% python3 -q
>>> import numpy as np
>>> import numpy.linalg as la
>>> np.set_printoptions(precision=2, suppress=True, linewidth=160)
>>> def tidy(a):
...     return np.round(a, 2) + 0
... 
>>> M = np.array([[0, 4, 5, -4, -2, -1, 5, -2],
...     [1, 0, -2, -4, -2, 5, 4, 1],
...     [-1, -4, -5, 0, -2, 1, 3, -1],
...     [5, 5, -5, 0, 2, -2, 3, 5],
...     [4, 3, -5, 3, 5, 4, -5, -4],
...     [5, -2, 2, 5, 0, -3, -3, -4],
...     [2, 5, 0, 5, 4, -1, 3, -1],
...     [-4, -3, 1, -2, -4, -5, -5, 1]])
>>> M[:, 6] = 2 * M[:, 7]
>>> M
array([[ 0,  4,  5, -4, -2, -1, -4, -2],
       [ 1,  0, -2, -4, -2,  5,  2,  1],
       [-1, -4, -5,  0, -2,  1, -2, -1],
       [ 5,  5, -5,  0,  2, -2, 10,  5],
       [ 4,  3, -5,  3,  5,  4, -8, -4],
       [ 5, -2,  2,  5,  0, -3, -8, -4],
       [ 2,  5,  0,  5,  4, -1, -2, -1],
       [-4, -3,  1, -2, -4, -5,  2,  1]])
>>> out = M / np.sqrt((M ** 2).mean(axis=1, keepdims=True))
>>> la.matrix_rank(M - M.mean(axis=1, keepdims=True))
np.int64(7)
>>> tidy(la.norm(out, axis=1))
array([2.83, 2.83, 2.83, 2.83, 2.83, 2.83, 2.83, 2.83])
>>> tidy(la.norm(M[2], 1)), tidy(la.norm(M[2], np.inf))
(np.float64(16.0), np.float64(5.0))
>>> tidy(la.norm(M) ** 2 / la.norm(M, 2) ** 2)
np.float64(2.35)
>>> tidy(la.norm(M, axis=1))
array([ 9.06,  7.42,  7.21, 14.42, 13.42, 12.12,  8.72,  8.72])
>>> A = np.load("case13.npy")
>>> A
array([[-2., -3.,  0.],
       [-3., -2.,  0.],
       [ 0.,  0., -2.]])
>>> tidy(la.eigvalsh(A).min())
np.float64(-5.0)
>>> evals, evecs = la.eigh(A)
>>> np.unique(evals.round(6) + 0, return_counts=True)[1]
array([1, 1, 1])
>>> out = A / la.norm(A, axis=1, keepdims=True)
>>> gram = out @ out.T
>>> np.degrees(np.arccos(np.clip(gram[1, 2], -1, 1)))
np.float64(90.0)
>>> (np.abs(gram) > 0.9).astype(int)
array([[1, 1, 0],
       [1, 1, 0],
       [0, 0, 1]])
>>> tidy(gram[1])
array([0.92, 1.  , 0.  ])
>>> (gram - 2 * np.eye(3)).round(6).argmax(axis=1)
array([1, 0, 0])
>>> np.argwhere(np.triu(np.abs(gram) > 0.95, 1))
array([], shape=(0, 2), dtype=int64)
>>> gram = A.T @ A
>>> np.allclose(gram, gram.T)
True
>>> np.diag(gram)
array([13., 13.,  4.])
>>> np.trace(gram), (A ** 2).sum()
(np.float64(30.0), np.float64(30.0))
>>> th = np.deg2rad(120)
>>> data = np.eye(9)
>>> data[np.ix_([5, 0], [5, 0])] = [[np.cos(th), -np.sin(th)], [np.sin(th), np.cos(th)]]
>>> tidy(data)
array([[-0.5 ,  0.  ,  0.  ,  0.  ,  0.  ,  0.87,  0.  ,  0.  ,  0.  ],
       [ 0.  ,  1.  ,  0.  ,  0.  ,  0.  ,  0.  ,  0.  ,  0.  ,  0.  ],
       [ 0.  ,  0.  ,  1.  ,  0.  ,  0.  ,  0.  ,  0.  ,  0.  ,  0.  ],
       [ 0.  ,  0.  ,  0.  ,  1.  ,  0.  ,  0.  ,  0.  ,  0.  ,  0.  ],
       [ 0.  ,  0.  ,  0.  ,  0.  ,  1.  ,  0.  ,  0.  ,  0.  ,  0.  ],
       [-0.87,  0.  ,  0.  ,  0.  ,  0.  , -0.5 ,  0.  ,  0.  ,  0.  ],
       [ 0.  ,  0.  ,  0.  ,  0.  ,  0.  ,  0.  ,  1.  ,  0.  ,  0.  ],
       [ 0.  ,  0.  ,  0.  ,  0.  ,  0.  ,  0.  ,  0.  ,  1.  ,  0.  ],
       [ 0.  ,  0.  ,  0.  ,  0.  ,  0.  ,  0.  ,  0.  ,  0.  ,  1.  ]])
>>> x = np.array([-1, 1, 2, 0, 1, 1, -1, 3, 3])
>>> tidy(la.inv(data))
array([[-0.5 ,  0.  ,  0.  ,  0.  ,  0.  , -0.87,  0.  ,  0.  ,  0.  ],
       [ 0.  ,  1.  ,  0.  ,  0.  ,  0.  ,  0.  ,  0.  ,  0.  ,  0.  ],
       [ 0.  ,  0.  ,  1.  ,  0.  ,  0.  ,  0.  ,  0.  ,  0.  ,  0.  ],
       [ 0.  ,  0.  ,  0.  ,  1.  ,  0.  ,  0.  ,  0.  ,  0.  ,  0.  ],
       [ 0.  ,  0.  ,  0.  ,  0.  ,  1.  ,  0.  ,  0.  ,  0.  ,  0.  ],
       [ 0.87,  0.  ,  0.  ,  0.  ,  0.  , -0.5 ,  0.  ,  0.  ,  0.  ],
       [ 0.  ,  0.  ,  0.  ,  0.  ,  0.  ,  0.  ,  1.  ,  0.  ,  0.  ],
       [ 0.  ,  0.  ,  0.  ,  0.  ,  0.  ,  0.  ,  0.  ,  1.  ,  0.  ],
       [ 0.  ,  0.  ,  0.  ,  0.  ,  0.  ,  0.  ,  0.  ,  0.  ,  1.  ]])
>>> tidy(np.sort(np.abs(np.degrees(np.angle(la.eigvals(data))))))
array([  0.,   0.,   0.,   0.,   0.,   0.,   0., 120., 120.])
>>> tidy(np.sort(la.eigvals(data).real))
array([-0.5, -0.5,  1. ,  1. ,  1. ,  1. ,  1. ,  1. ,  1. ])
>>> (la.matrix_power((data != 0) + (data.T != 0) + np.eye(9), 9) > 0).astype(int)
array([[1, 0, 0, 0, 0, 1, 0, 0, 0],
       [0, 1, 0, 0, 0, 0, 0, 0, 0],
       [0, 0, 1, 0, 0, 0, 0, 0, 0],
       [0, 0, 0, 1, 0, 0, 0, 0, 0],
       [0, 0, 0, 0, 1, 0, 0, 0, 0],
       [1, 0, 0, 0, 0, 1, 0, 0, 0],
       [0, 0, 0, 0, 0, 0, 1, 0, 0],
       [0, 0, 0, 0, 0, 0, 0, 1, 0],
       [0, 0, 0, 0, 0, 0, 0, 0, 1]])
>>> tidy(la.det(data))
np.float64(1.0)
>>> np.flatnonzero(la.matrix_power((data != 0) + (data.T != 0) + np.eye(9), 9)[4])
array([4])
>>> mat = np.load("test3.npy")
>>> mat
array([[ 1.26, -0.14, -0.41],
       [-0.14,  1.97, -0.08],
       [-0.41, -0.08,  1.77]])
>>> evals, evecs = la.eigh(mat)
>>> x = np.array([-2, -1, -1])
>>> x @ mat @ x / (x @ x), tidy(evals[0]), tidy(evals[-1])
(np.float64(1.07), np.float64(1.01), np.float64(2.0))
>>> rng = np.random.default_rng(68476)
>>> out = mat + rng.integers(-2, 3, (3, 2)) @ rng.integers(-2, 3, (2, 3))
>>> tidy(out)
array([[ 3.26, -0.14, -1.41],
       [ 2.86,  2.97, -2.08],
       [-2.41, -0.08,  2.77]])
>>> np.abs(out - mat).sum(axis=1)
array([3., 6., 3.])
>>> tidy(out - mat)
array([[ 2.,  0., -1.],
       [ 3.,  1., -2.],
       [-2.,  0.,  1.]])
>>> tidy(la.svd(out - mat, compute_uv=False))
array([4.85, 0.71, 0.  ])
>>> la.matrix_rank(out - mat, tol=1e-8)
np.int64(2)
>>> gram = mat.T @ mat
>>> tidy(gram)
array([[ 1.78, -0.42, -1.23],
       [-0.42,  3.91, -0.24],
       [-1.23, -0.24,  3.31]])
>>> tidy(la.svd(mat, compute_uv=False) ** 2)
array([4.  , 3.98, 1.01])
>>> tidy(la.eigvalsh(gram)[::-1])
array([4.  , 3.98, 1.01])
>>> tidy(np.trace(gram)), tidy((mat ** 2).sum())
(np.float64(8.99), np.float64(8.99))
>>> (mat @ mat.T).shape
(3, 3)
>>> la.matrix_rank(mat)
np.int64(3)
>>> tidy(la.norm(mat))
np.float64(3.0)
>>> np.count_nonzero(mat)
np.int64(9)
>>> tidy(np.diff(mat, axis=0))
array([[-1.4 ,  2.11,  0.33],
       [-0.27, -2.05,  1.85]])
>>> mat.shape
(3, 3)
>>> np.abs(mat).max()
np.float64(1.97)
>>> tidy(mat.mean(axis=0))
array([0.24, 0.58, 0.43])
>>> tidy(mat.sum(axis=0))
array([0.71, 1.75, 1.28])
